$ python -q
>>> import numpy as np
>>> import numpy.linalg as la
>>> np.set_printoptions(precision=3, suppress=True, linewidth=200)
>>> tidy = lambda a: np.round(a, 3) + 0
>>> mat = np.minimum.outer(np.arange(1, 8), np.arange(1, 8)) * -3
>>> print(mat)
[[ -3  -3  -3  -3  -3  -3  -3]
 [ -3  -6  -6  -6  -6  -6  -6]
 [ -3  -6  -9  -9  -9  -9  -9]
 [ -3  -6  -9 -12 -12 -12 -12]
 [ -3  -6  -9 -12 -15 -15 -15]
 [ -3  -6  -9 -12 -15 -18 -18]
 [ -3  -6  -9 -12 -15 -18 -21]]
>>> print(tidy(la.norm(mat, 2)))
68.642
>>> print(tidy(la.norm(mat[1] - mat[5])))
20.347
>>> print(tidy(la.norm(mat, "nuc")))
84.0
>>> print(tidy(la.norm(mat) ** 2 / la.norm(mat, 2) ** 2))
1.016
>>> print(la.norm(mat, axis=1).argmax())
6
>>> print(tidy(la.norm(mat, axis=1)))
[ 7.937 15.    21.213 26.495 30.741 33.808 35.496]
>>> F = np.load("dump.npy")
>>> print(tidy(F))
[[ -3.465   0.777   2.35   -3.026   8.045   3.465]
 [ -3.429   0.766   2.311  -3.016   7.978   3.429]
 [ -2.457   0.472   1.273  -2.699   6.099   2.457]
 [ -2.334   0.433   1.149  -2.653   5.853   2.334]
 [ -1.859   0.282   0.695  -2.459   4.884   1.859]
 [ -1.71    0.234   0.56   -2.392   4.57    1.71 ]
 [ -0.752  -0.083  -0.15   -1.818   2.405   0.752]
 [ -0.488  -0.167  -0.264  -1.575   1.728   0.488]
 [ -0.364  -0.204  -0.292  -1.428   1.383   0.364]
 [ -0.231  -0.237  -0.291  -1.227   0.984   0.231]
 [ -0.169  -0.247  -0.273  -1.107   0.782   0.169]
 [ -0.115  -0.25   -0.243  -0.973   0.589   0.115]
 [ -0.103  -0.249  -0.234  -0.939   0.544   0.103]
 [ -0.095  -0.248  -0.226  -0.912   0.511   0.095]
 [ -0.08   -0.245  -0.211  -0.861   0.45    0.08 ]
 [ -0.015  -0.186  -0.092  -0.495   0.138   0.015]
 [ -0.012  -0.177  -0.081  -0.46    0.118   0.012]
 [ -0.012  -0.176  -0.08   -0.456   0.116   0.012]
 [ -0.007  -0.157  -0.061  -0.39    0.083   0.007]
 [  0.     -0.046  -0.005  -0.098   0.005   0.   ]
 [  0.      0.026  -0.001   0.05    0.001   0.   ]
 [  0.001   0.116  -0.024   0.21    0.021  -0.001]
 [  0.24    1.008  -1.254   1.243   0.533  -0.24 ]
 [  0.266   1.057  -1.36    1.287   0.561  -0.266]
 [  0.298   1.115  -1.489   1.336   0.595  -0.298]
 [  0.463   1.372  -2.122   1.547   0.734  -0.463]
 [  2.164   2.967  -7.675   2.587   1.182  -2.164]
 [  2.3     3.062  -8.085   2.64    1.185  -2.3  ]
 [  2.936   3.483  -9.974   2.864   1.165  -2.936]
 [  3.184   3.635 -10.696   2.942   1.145  -3.184]
 [  4.727   4.495 -15.087   3.356   0.906  -4.727]
 [  5.419   4.842 -17.008   3.513   0.751  -5.419]
 [  7.075   5.605 -21.522   3.84    0.296  -7.075]
 [  7.742   5.892 -23.31    3.956   0.085  -7.742]]
>>> C = F[[11, 7]].astype(float)
>>> for _ in range(6):
...     lab = la.norm(F[:, None] - C, axis=-1).argmin(axis=1)
...     C = np.array([F[lab == j].mean(axis=0) for j in range(2)])
... 
>>> print(lab)
[1 1 1 1 1 1 1 1 1 1 1 1 1 1 1 1 1 1 1 1 1 1 1 1 1 1 0 0 0 0 0 0 0 0]
>>> print(np.bincount(lab))
[ 8 26]
>>> print(tidy(C[1] - C[0]))
[-5.075 -4.056 14.153 -4.109  1.073  5.075]
>>> rk = la.matrix_rank(F)
>>> print(rk)
3
>>> N = la.svd(F)[2][rk:].T
>>> print(la.matrix_rank(F.T @ F), la.matrix_rank(F @ F.T))
3 3
>>> print(N.shape)
(6, 3)
>>> G = np.cov(F, rowvar=False)
>>> print(tidy(F.std(axis=0)))
[2.56  1.849 6.656 2.107 2.254 2.56 ]
>>> print(tidy(np.median(F, axis=0)))
[-0.012  0.258 -0.238 -0.458  0.743  0.012]
>>> print(tidy(la.eigvalsh(G)[::-1]))
[65.882  5.84   0.753  0.     0.     0.   ]
>>> print(tidy(np.corrcoef(F.T)))
[[ 1.     0.868 -0.961  0.918 -0.571 -1.   ]
 [ 0.868  1.    -0.958  0.838 -0.129 -0.868]
 [-0.961 -0.958  1.    -0.856  0.32   0.961]
 [ 0.918  0.838 -0.856  1.    -0.602 -0.918]
 [-0.571 -0.129  0.32  -0.602  1.     0.571]
 [-1.    -0.868  0.961 -0.918  0.571  1.   ]]
>>> print(tidy(np.corrcoef(F[:, 1], F[:, 5])[0, 1]))
-0.868
>>> print(np.argsort(-F.std(axis=0).round(6), kind="stable"))
[2 0 5 4 3 1]
>>> Xc = F - F.mean(axis=0)
>>> evecs = la.svd(Xc)[2][:3]
>>> out = Xc - Xc @ evecs.T @ evecs
>>> print(tidy(np.cov(Xc @ evecs.T, rowvar=False)))
[[65.882  0.     0.   ]
 [ 0.     5.84   0.   ]
 [ 0.     0.     0.753]]
>>> print(tidy((Xc @ evecs.T).std(axis=0)))
[7.997 2.381 0.855]
>>> Uu, s, Vt = la.svd(F)
>>> print(tidy(s))
[50.523 18.834  5.009  0.     0.     0.   ]
>>> out = Uu[:, :3] @ np.diag(s[:3]) @ Vt[:3]
>>> print(la.matrix_rank(out))
3
>>> print(tidy(la.norm(F - out, 2)), tidy(s[3]))
0.0 0.0
>>> print(la.matrix_rank(F, rtol=0.05))
3
>>> M = np.load("m.npy")
>>> print(tidy(M))
[[ 1.     0.     0.     0.     0.     0.     0.     0.     0.     0.     0.     0.   ]
 [ 0.     1.     0.     0.     0.     0.     0.     0.     0.     0.     0.     0.   ]
 [ 0.     0.     1.     0.     0.     0.     0.     0.     0.     0.     0.     0.   ]
 [ 0.     0.     0.     1.     0.     0.     0.     0.     0.     0.     0.     0.   ]
 [ 0.     0.     0.     0.     1.     0.     0.     0.     0.     0.     0.     0.   ]
 [ 0.     0.     0.     0.     0.     1.     0.     0.     0.     0.     0.     0.   ]
 [ 0.     0.     0.     0.     0.     0.     0.5    0.     0.     0.866  0.     0.   ]
 [ 0.     0.     0.     0.     0.     0.     0.     1.     0.     0.     0.     0.   ]
 [ 0.     0.     0.     0.     0.     0.     0.     0.     1.     0.     0.     0.   ]
 [ 0.     0.     0.     0.     0.     0.    -0.866  0.     0.     0.5    0.     0.   ]
 [ 0.     0.     0.     0.     0.     0.     0.     0.     0.     0.     1.     0.   ]
 [ 0.     0.     0.     0.     0.     0.     0.     0.     0.     0.     0.     1.   ]]
>>> vec = np.array([0, 3, -3, 1, -3, 2, -1, 3, 0, 1, 3, 2])
>>> print(tidy(la.det(M)))
1.0
>>> print(12 - la.matrix_rank(M - np.eye(12), tol=1e-8))
10
>>> print(tidy(np.sort(np.abs(np.degrees(np.angle(la.eigvals(M)))))))
[ 0.  0.  0.  0.  0.  0.  0.  0.  0.  0. 60. 60.]
>>> print(tidy(M.T @ (M @ vec)))
[ 0.  3. -3.  1. -3.  2. -1.  3.  0.  1.  3.  2.]
>>> print(tidy(np.abs(la.eigvals(M))))
[1. 1. 1. 1. 1. 1. 1. 1. 1. 1. 1. 1.]
>>> G = M.T @ M
>>> print(np.trace(G), (M ** 2).sum())
12.0 12.0
>>> print(tidy(la.eigvalsh(G)[::-1]))
[1. 1. 1. 1. 1. 1. 1. 1. 1. 1. 1. 1.]
>>> print(tidy(G))
[[1. 0. 0. 0. 0. 0. 0. 0. 0. 0. 0. 0.]
 [0. 1. 0. 0. 0. 0. 0. 0. 0. 0. 0. 0.]
 [0. 0. 1. 0. 0. 0. 0. 0. 0. 0. 0. 0.]
 [0. 0. 0. 1. 0. 0. 0. 0. 0. 0. 0. 0.]
 [0. 0. 0. 0. 1. 0. 0. 0. 0. 0. 0. 0.]
 [0. 0. 0. 0. 0. 1. 0. 0. 0. 0. 0. 0.]
 [0. 0. 0. 0. 0. 0. 1. 0. 0. 0. 0. 0.]
 [0. 0. 0. 0. 0. 0. 0. 1. 0. 0. 0. 0.]
 [0. 0. 0. 0. 0. 0. 0. 0. 1. 0. 0. 0.]
 [0. 0. 0. 0. 0. 0. 0. 0. 0. 1. 0. 0.]
 [0. 0. 0. 0. 0. 0. 0. 0. 0. 0. 1. 0.]
 [0. 0. 0. 0. 0. 0. 0. 0. 0. 0. 0. 1.]]
>>> print(la.matrix_rank(G))
12
>>> print(tidy((M - M.T) / 2))
[[ 0.     0.     0.     0.     0.     0.     0.     0.     0.     0.     0.     0.   ]
 [ 0.     0.     0.     0.     0.     0.     0.     0.     0.     0.     0.     0.   ]
 [ 0.     0.     0.     0.     0.     0.     0.     0.     0.     0.     0.     0.   ]
 [ 0.     0.     0.     0.     0.     0.     0.     0.     0.     0.     0.     0.   ]
 [ 0.     0.     0.     0.     0.     0.     0.     0.     0.     0.     0.     0.   ]
 [ 0.     0.     0.     0.     0.     0.     0.     0.     0.     0.     0.     0.   ]
 [ 0.     0.     0.     0.     0.     0.     0.     0.     0.     0.866  0.     0.   ]
 [ 0.     0.     0.     0.     0.     0.     0.     0.     0.     0.     0.     0.   ]
 [ 0.     0.     0.     0.     0.     0.     0.     0.     0.     0.     0.     0.   ]
 [ 0.     0.     0.     0.     0.     0.    -0.866  0.     0.     0.     0.     0.   ]
 [ 0.     0.     0.     0.     0.     0.     0.     0.     0.     0.     0.     0.   ]
 [ 0.     0.     0.     0.     0.     0.     0.     0.     0.     0.     0.     0.   ]]
>>> print(tidy(np.sort(np.abs(la.eigvals(M)))))
[1. 1. 1. 1. 1. 1. 1. 1. 1. 1. 1. 1.]
>>> print(tidy(la.matrix_power(M, 4)))
[[ 1.     0.     0.     0.     0.     0.     0.     0.     0.     0.     0.     0.   ]
 [ 0.     1.     0.     0.     0.     0.     0.     0.     0.     0.     0.     0.   ]
 [ 0.     0.     1.     0.     0.     0.     0.     0.     0.     0.     0.     0.   ]
 [ 0.     0.     0.     1.     0.     0.     0.     0.     0.     0.     0.     0.   ]
 [ 0.     0.     0.     0.     1.     0.     0.     0.     0.     0.     0.     0.   ]
 [ 0.     0.     0.     0.     0.     1.     0.     0.     0.     0.     0.     0.   ]
 [ 0.     0.     0.     0.     0.     0.    -0.5    0.     0.    -0.866  0.     0.   ]
 [ 0.     0.     0.     0.     0.     0.     0.     1.     0.     0.     0.     0.   ]
 [ 0.     0.     0.     0.     0.     0.     0.     0.     1.     0.     0.     0.   ]
 [ 0.     0.     0.     0.     0.     0.     0.866  0.     0.    -0.5    0.     0.   ]
 [ 0.     0.     0.     0.     0.     0.     0.     0.     0.     0.     1.     0.   ]
 [ 0.     0.     0.     0.     0.     0.     0.     0.     0.     0.     0.     1.   ]]
>>> print(tidy(M @ M))
[[ 1.     0.     0.     0.     0.     0.     0.     0.     0.     0.     0.     0.   ]
 [ 0.     1.     0.     0.     0.     0.     0.     0.     0.     0.     0.     0.   ]
 [ 0.     0.     1.     0.     0.     0.     0.     0.     0.     0.     0.     0.   ]
 [ 0.     0.     0.     1.     0.     0.     0.     0.     0.     0.     0.     0.   ]
 [ 0.     0.     0.     0.     1.     0.     0.     0.     0.     0.     0.     0.   ]
 [ 0.     0.     0.     0.     0.     1.     0.     0.     0.     0.     0.     0.   ]
 [ 0.     0.     0.     0.     0.     0.    -0.5    0.     0.     0.866  0.     0.   ]
 [ 0.     0.     0.     0.     0.     0.     0.     1.     0.     0.     0.     0.   ]
 [ 0.     0.     0.     0.     0.     0.     0.     0.     1.     0.     0.     0.   ]
 [ 0.     0.     0.     0.     0.     0.    -0.866  0.     0.    -0.5    0.     0.   ]
 [ 0.     0.     0.     0.     0.     0.     0.     0.     0.     0.     1.     0.   ]
 [ 0.     0.     0.     0.     0.     0.     0.     0.     0.     0.     0.     1.   ]]
